>>> import numpy as np
>>> np.set_printoptions(precision=2, suppress=True, linewidth=200, legacy="1.25")
>>> data = np.load("out19.npy")
>>> data
array([[-5, -5,  0,  0],
       [ 3, -2,  0,  0],
       [ 0,  0, -5, -5],
       [ 0,  0,  3, -2]])
>>> np.sort(np.linalg.eigvals(data).real)
array([-3.5, -3.5, -3.5, -3.5])
>>> (np.linalg.matrix_power((data != 0) + (data.T != 0) + np.eye(4), 4) > 0).astype(int)
array([[1, 1, 0, 0],
       [1, 1, 0, 0],
       [0, 0, 1, 1],
       [0, 0, 1, 1]])
>>> np.flatnonzero(np.linalg.matrix_power((data != 0) + (data.T != 0) + np.eye(4), 4)[3])
array([2, 3])
>>> (data != 0).astype(int)
array([[1, 1, 0, 0],
       [1, 1, 0, 0],
       [0, 0, 1, 1],
       [0, 0, 1, 1]])
>>> F = np.load("run2.npy")
>>> F
array([[-3., -3., -1.,  3., -2., -2.,  0.],
       [-1.,  2., -3., -3., -3., -1.,  0.],
       [-3., -1.,  0.,  1., -2.,  1.,  0.],
       [ 1.,  1., -3., -1., -3.,  2.,  0.],
       [ 1., -2., -3.,  0.,  1.,  1.,  0.],
       [ 1., -3.,  2.,  0.,  3., -3.,  0.],
       [ 0.,  0.,  0.,  0.,  0.,  0.,  0.]])
>>> np.flatnonzero(np.linalg.matrix_power((F != 0) + (F.T != 0) + np.eye(7), 7)[4])
array([0, 1, 2, 3, 4, 5])
>>> np.sort(np.linalg.eigvals(F).real)
array([-5.1 , -3.62, -3.62,  0.  ,  2.31,  2.31,  3.72])
>>> gram = F.T @ F
>>> (F @ F.T).shape
(7, 7)
>>> out = np.array([[3, 0, 1, 0, 1, 1, 3, 2, 3, 2],
...     [0, 3, 2, 1, 2, 2, 0, 3, 1, 0],
...     [1, 2, 1, 1, 0, 1, 3, 3, 1, 2],
...     [1, 2, 1, 3, 1, 1, 1, 0, 2, 1],
...     [1, 3, 1, 2, 2, 1, 2, 0, 3, 1],
...     [1, 2, 0, 1, 3, 2, 1, 0, 3, 1],
...     [2, 2, 1, 2, 1, 3, 2, 1, 2, 1],
...     [1, 0, 3, 2, 0, 1, 1, 3, 1, 1],
...     [0, 0, 0, 0, 0, 3, 3, 3, 0, 0],
...     [2, 1, 0, 0, 0, 2, 2, 0, 1, 2]])
>>> M = np.tril(out)
>>> M
array([[3, 0, 0, 0, 0, 0, 0, 0, 0, 0],
       [0, 3, 0, 0, 0, 0, 0, 0, 0, 0],
       [1, 2, 1, 0, 0, 0, 0, 0, 0, 0],
       [1, 2, 1, 3, 0, 0, 0, 0, 0, 0],
       [1, 3, 1, 2, 2, 0, 0, 0, 0, 0],
       [1, 2, 0, 1, 3, 2, 0, 0, 0, 0],
       [2, 2, 1, 2, 1, 3, 2, 0, 0, 0],
       [1, 0, 3, 2, 0, 1, 1, 3, 0, 0],
       [0, 0, 0, 0, 0, 3, 3, 3, 0, 0],
       [2, 1, 0, 0, 0, 2, 2, 0, 1, 2]])
>>> np.sort(np.linalg.eigvals(M))
array([0., 1., 2., 2., 2., 2., 3., 3., 3., 3.])
>>> [int(np.linalg.matrix_rank(np.linalg.matrix_power(M, p))) for p in range(1, 11)]
[9, 9, 9, 9, 9, 9, 9, 9, 9, 9]
>>> np.prod(np.diag(M)), round(np.linalg.det(M), 2)
(0, 0.0)
>>> M @ M
array([[ 9,  0,  0,  0,  0,  0,  0,  0,  0,  0],
       [ 0,  9,  0,  0,  0,  0,  0,  0,  0,  0],
       [ 4,  8,  1,  0,  0,  0,  0,  0,  0,  0],
       [ 7, 14,  4,  9,  0,  0,  0,  0,  0,  0],
       [ 8, 21,  5, 10,  4,  0,  0,  0,  0,  0],
       [ 9, 21,  4, 11, 12,  4,  0,  0,  0,  0],
       [17, 25,  6, 15, 13, 12,  4,  0,  0,  0],
       [14, 14, 15, 15,  4,  8,  5,  9,  0,  0],
       [12, 12, 12, 15, 12, 18,  9,  9,  0,  0],
       [16, 13,  2,  6,  8, 17, 11,  3,  2,  4]])
>>> vec = np.array([0, 0, 1, 3])
>>> a = np.maximum(data @ vec, 0)
>>> np.maximum(data @ vec, 0) - np.maximum(-data @ vec, 0)
array([  0,   0, -20,  -3])
>>> np.maximum(data @ (3 * vec), 0)
array([0, 0, 0, 0])
>>> r = np.linalg.matrix_rank(M)
>>> r
9
>>> ns = np.linalg.svd(M)[2][r:].T
>>> np.round(ns[:, 0] / ns[np.abs(ns[:, 0]).round(6).argmax(), 0], 2) + 0
array([ 0. ,  0. ,  0. ,  0. ,  0. ,  0. ,  0. ,  0. ,  1. , -0.5])
>>> np.round(M @ ns, 2) + 0
array([[0.],
       [0.],
       [0.],
       [0.],
       [0.],
       [0.],
       [0.],
       [0.],
       [0.],
       [0.]])
>>> assert M == M.T
Traceback (most recent call last):
  File "<python-input-30>", line 1, in <module>
    assert M == M.T
           ^^^^^^^^
ValueError: The truth value of an array with more than one element is ambiguous. Use a.any() or a.all()
>>> round(float(np.abs(np.linalg.eigvals(M)).max()), 2)
3.0
>>> np.sort(np.abs(np.linalg.eigvals(M)))
array([0., 1., 2., 2., 2., 2., 3., 3., 3., 3.])
>>> np.allclose(M @ M.T, M.T @ M)
False
>>> Uu, sv, Vt = np.linalg.svd(M)
>>> vecs = Vt[:(sv > 1e-8).sum()]
>>> rng = np.random.default_rng(774)
>>> vec = M[1] + 2 * M[4] + rng.integers(2) * np.eye(10)[2]
>>> vec
array([2., 9., 3., 4., 4., 0., 0., 0., 0., 0.])
>>> np.allclose(vecs.T @ vecs @ vec, vec)
True
>>> np.linalg.matrix_rank(np.vstack([M, vec]))
9
>>> np.round(np.linalg.norm(vec - vecs.T @ vecs @ vec), 2)
0.0
>>> np.diag(vecs.T @ vecs)
array([1. , 1. , 1. , 1. , 1. , 1. , 1. , 1. , 0.2, 0.8])
>>> J = np.array([[1, 0, 0, 0, 0, 0, 0, 0],
...     [2, 0, 0, 0, 0, 0, 0, 0],
...     [2, 1, 1, 0, 0, 0, 0, 0],
...     [0, 2, 2, 1, 0, 0, 0, 0],
...     [2, 2, 2, 0, 0, 0, 0, 0],
...     [1, 0, 2, 1, 2, 2, 0, 0],
...     [1, 2, 0, 0, 0, 1, 1, 0],
...     [0, 0, 1, 1, 0, 1, 2, 1]])
>>> r = np.linalg.matrix_rank(J)
>>> r
6
>>> ns = np.linalg.svd(J)[2][r:].T
>>> [int(np.linalg.matrix_rank(J[:, :j + 1])) for j in range(8)]
[1, 2, 3, 4, 5, 6, 6, 6]
>>> np.allclose(J @ ns, 0)
True
>>> vec = np.array([-1, 2, 2, -1, 1, -3, 3, -3])
>>> J @ np.ones(8)
array([1., 2., 4., 5., 6., 8., 5., 6.])
>>> np.sign((J @ vec).round(6))
array([-1, -1,  1,  1,  1, -1,  1,  1])
>>> (J @ vec).argmax()
3
>>> np.linalg.norm(J @ vec) <= np.linalg.norm(J, 2) * np.linalg.norm(vec) + 1e-9
True
>>> J @ vec
array([-1, -2,  2,  7,  6, -2,  3,  1])
>>> np.einsum("ij,j->i", J, vec)
array([-1, -2,  2,  7,  6, -2,  3,  1])
>>> J @ np.eye(8)[5]
array([0., 0., 0., 0., 0., 2., 1., 1.])
